In [1]: import numpy as np

In [2]: np.set_printoptions(precision=3, suppress=True, linewidth=200, legacy="1.25")

In [3]: feats = np.load("m.npy")

In [4]: print(feats)
[[0 1 0 1]
 [1 0 0 1]
 [0 0 0 0]
 [1 1 0 0]]

In [5]: A2 = np.array([[4, 3, -5], [2, 1, 2]])

In [6]: C = np.kron(A2, feats)

In [7]: print(round(np.linalg.norm(C, 2), 3), np.round(np.linalg.norm(A2, 2) * np.linalg.norm(feats, 2), 3))
14.146 14.146

In [8]: print(feats.reshape(-1, 2))
[[0 1]
 [0 1]
 [1 0]
 [0 1]
 [0 0]
 [0 0]
 [1 1]
 [0 0]]

In [9]: t3 = feats.reshape(4, 2, -1)

In [10]: print(t3.shape)
(4, 2, 2)

In [11]: print(np.einsum("ihd,ihd->ih", t3, t3))
[[1 1]
 [1 1]
 [0 0]
 [2 0]]

In [12]: print(t3.sum(axis=1))
[[0 2]
 [1 1]
 [0 0]
 [1 1]]

In [13]: rk = np.linalg.matrix_rank(feats)

In [14]: print(rk)
3

In [15]: null = np.linalg.svd(feats)[2][rk:].T

In [16]: print([int(np.linalg.matrix_rank(feats[:i])) for i in range(1, len(feats) + 1)])
[1, 2, 2, 3]

In [17]: print(null @ null.T)
[[0. 0. 0. 0.]
 [0. 0. 0. 0.]
 [0. 0. 1. 0.]
 [0. 0. 0. 0.]]

In [18]: print(null[:, 0] / null[np.abs(null[:, 0]).round(6).argmax(), 0])
[-0. -0.  1. -0.]

In [19]: print(feats @ null)
[[0.]
 [0.]
 [0.]
 [0.]]

In [20]: print([int(np.linalg.matrix_rank(np.delete(feats, i, axis=0))) for i in range(4)])
[2, 2, 3, 2]

In [21]: w, evecs = np.linalg.eigh(feats)

In [22]: print(np.round(evecs.T @ feats @ evecs, 3) + 0)
[[-1.  0.  0.  0.]
 [ 0. -1.  0.  0.]
 [ 0.  0.  0.  0.]
 [ 0.  0.  0.  2.]]

In [23]: print(w)
[-1. -1.  0.  2.]

In [24]: print(np.abs(evecs[:, -1]))
[0.577 0.577 0.    0.577]

In [25]: print(np.linalg.eigvalsh(feats + 3 * np.eye(4)))
[2. 2. 3. 5.]

In [26]: print(np.round(evecs.T @ evecs, 3) + 0)
[[1. 0. 0. 0.]
 [0. 1. 0. 0.]
 [0. 0. 1. 0.]
 [0. 0. 0. 1.]]

In [27]: print(np.round(evecs @ np.diag(w) @ evecs.T, 3) + 0)
[[0. 1. 0. 1.]
 [1. 0. 0. 1.]
 [0. 0. 0. 0.]
 [1. 1. 0. 0.]]

In [28]: print(np.abs(evecs[:, -1]).round(6).argmax())
0

In [29]: print(np.unique(w.round(6) + 0, return_counts=True)[1])
[2 1 1]

In [30]: print(np.linalg.svd(feats, compute_uv=False))
[2. 1. 1. 0.]
